>>> import numpy as np
>>> from numpy import linalg as LA
>>> np.set_printoptions(precision=2, suppress=True, linewidth=200, floatmode="fixed")
>>> J = np.load("sample10.npy")
>>> J
array([[ 0, -2,  0, -2],
       [ 0,  2,  0,  2],
       [ 0, -2,  0, -2],
       [ 0,  2,  0,  2]])
>>> other = np.array([[-1, -1], [4, -3], [-1, 0], [0, 0]])
>>> LA.matrix_rank(np.vstack([J, other.T]))
np.int64(3)
>>> np.einsum("ij,ij->i", J, J)
array([8, 8, 8, 8])
>>> rk = LA.matrix_rank(J)
>>> rk
np.int64(1)
>>> N = LA.svd(J)[2][rk:].T
>>> N.shape
(4, 3)
>>> J @ N
array([[0.00, 0.00, 0.00],
       [0.00, 0.00, 0.00],
       [0.00, 0.00, 0.00],
       [0.00, 0.00, 0.00]])
>>> [int(LA.matrix_rank(J[:, :j + 1])) for j in range(4)]
[0, 1, 1, 1]
>>> other = np.array([[0, 3, 3], [0, 3, 0]])
>>> basis = np.kron(other, J)
>>> basis
array([[ 0,  0,  0,  0,  0, -6,  0, -6,  0, -6,  0, -6],
       [ 0,  0,  0,  0,  0,  6,  0,  6,  0,  6,  0,  6],
       [ 0,  0,  0,  0,  0, -6,  0, -6,  0, -6,  0, -6],
       [ 0,  0,  0,  0,  0,  6,  0,  6,  0,  6,  0,  6],
       [ 0,  0,  0,  0,  0, -6,  0, -6,  0,  0,  0,  0],
       [ 0,  0,  0,  0,  0,  6,  0,  6,  0,  0,  0,  0],
       [ 0,  0,  0,  0,  0, -6,  0, -6,  0,  0,  0,  0],
       [ 0,  0,  0,  0,  0,  6,  0,  6,  0,  0,  0,  0]])
>>> np.unique(basis.round(6), axis=0).shape
(4, 12)
>>> np.round(np.trace(LA.pinv(basis) @ basis), 2)
np.float64(2.0)
>>> np.allclose(basis[:-1].T @ LA.lstsq(basis[:-1].T, basis[-1])[0], basis[-1])
True
>>> data = np.load("m.npy")
>>> data
array([[-4.44,  0.10,  0.80, -1.10],
       [ 3.16,  0.60,  0.80,  0.80],
       [ 1.21,  0.80,  0.00,  0.30],
       [-1.25, -1.60,  1.00, -0.30],
       [-1.61,  1.20,  0.40, -0.40],
       [ 2.35, -0.40, -0.40,  0.60],
       [ 1.71, -0.50, -1.10,  0.40],
       [ 0.39,  0.70,  0.40,  0.10],
       [-3.22, -0.80,  0.10, -0.80],
       [-7.65,  1.10, -0.20, -1.90],
       [ 0.71,  0.40, -0.70,  0.20],
       [ 3.95,  0.20, -0.70,  1.00],
       [-7.22,  0.40, -0.30, -1.80],
       [-4.02, -0.80, -1.30, -1.00],
       [ 1.13, -0.80,  0.10,  0.30],
       [-0.89,  0.40, -0.20, -0.20],
       [ 0.80, -1.00, -0.30,  0.20],
       [-0.37, -0.80, -1.70, -0.10],
       [-1.18, -0.20, -1.20, -0.30],
       [ 2.34, -0.80,  1.80,  0.60],
       [-0.76,  1.50,  0.30, -0.20],
       [ 0.08,  0.10,  0.70,  0.00],
       [-6.41, -0.50, -0.30, -1.60],
       [ 1.62,  0.40,  1.40,  0.40],
       [ 5.22, -1.20,  0.50,  1.30],
       [-2.71,  0.60, -0.30, -0.70],
       [-0.05,  0.70, -0.40,  0.00],
       [-5.16, -1.30, -1.00, -1.30],
       [ 6.47,  1.20,  1.20,  1.60],
       [ 9.95, -0.20,  0.80,  2.50],
       [ 1.56, -1.00,  0.40,  0.40],
       [ 1.99, -0.20, -0.80,  0.50],
       [ 3.19, -0.10,  1.10,  0.80],
       [ 1.17,  2.10, -0.20,  0.30],
       [ 1.53, -1.20, -0.80,  0.40]])
>>> gram = data.T @ data
>>> np.diag(gram)
array([473.58,  26.91,  23.39,  29.62])
>>> LA.matrix_rank(gram)
np.int64(4)
>>> u = np.array([2, 8, -5, -8, 6, -1, -2, -4])
>>> F = 4 * np.eye(8) + np.outer(u, u)
>>> F
array([[  8.00,  16.00, -10.00, -16.00,  12.00,  -2.00,  -4.00,  -8.00],
       [ 16.00,  68.00, -40.00, -64.00,  48.00,  -8.00, -16.00, -32.00],
       [-10.00, -40.00,  29.00,  40.00, -30.00,   5.00,  10.00,  20.00],
       [-16.00, -64.00,  40.00,  68.00, -48.00,   8.00,  16.00,  32.00],
       [ 12.00,  48.00, -30.00, -48.00,  40.00,  -6.00, -12.00, -24.00],
       [ -2.00,  -8.00,   5.00,   8.00,  -6.00,   5.00,   2.00,   4.00],
       [ -4.00, -16.00,  10.00,  16.00, -12.00,   2.00,   8.00,   8.00],
       [ -8.00, -32.00,  20.00,  32.00, -24.00,   4.00,   8.00,  20.00]])
>>> F @ F
array([[   904.00,   3552.00,  -2220.00,  -3552.00,   2664.00,   -444.00,   -888.00,  -1776.00],
       [  3552.00,  14224.00,  -8880.00, -14208.00,  10656.00,  -1776.00,  -3552.00,  -7104.00],
       [ -2220.00,  -8880.00,   5566.00,   8880.00,  -6660.00,   1110.00,   2220.00,   4440.00],
       [ -3552.00, -14208.00,   8880.00,  14224.00, -10656.00,   1776.00,   3552.00,   7104.00],
       [  2664.00,  10656.00,  -6660.00, -10656.00,   8008.00,  -1332.00,  -2664.00,  -5328.00],
       [  -444.00,  -1776.00,   1110.00,   1776.00,  -1332.00,    238.00,    444.00,    888.00],
       [  -888.00,  -3552.00,   2220.00,   3552.00,  -2664.00,    444.00,    904.00,   1776.00],
       [ -1776.00,  -7104.00,   4440.00,   7104.00,  -5328.00,    888.00,   1776.00,   3568.00]])
>>> np.sort(np.abs(LA.eigvals(F)))
array([  4.00,   4.00,   4.00,   4.00,   4.00,   4.00,   4.00, 218.00])
>>> round(float(np.abs(LA.eigvals(F)).max()), 2)
218.0
>>> np.allclose(F @ F.T, F.T @ F)
True
>>> np.allclose(F, F.T)
True
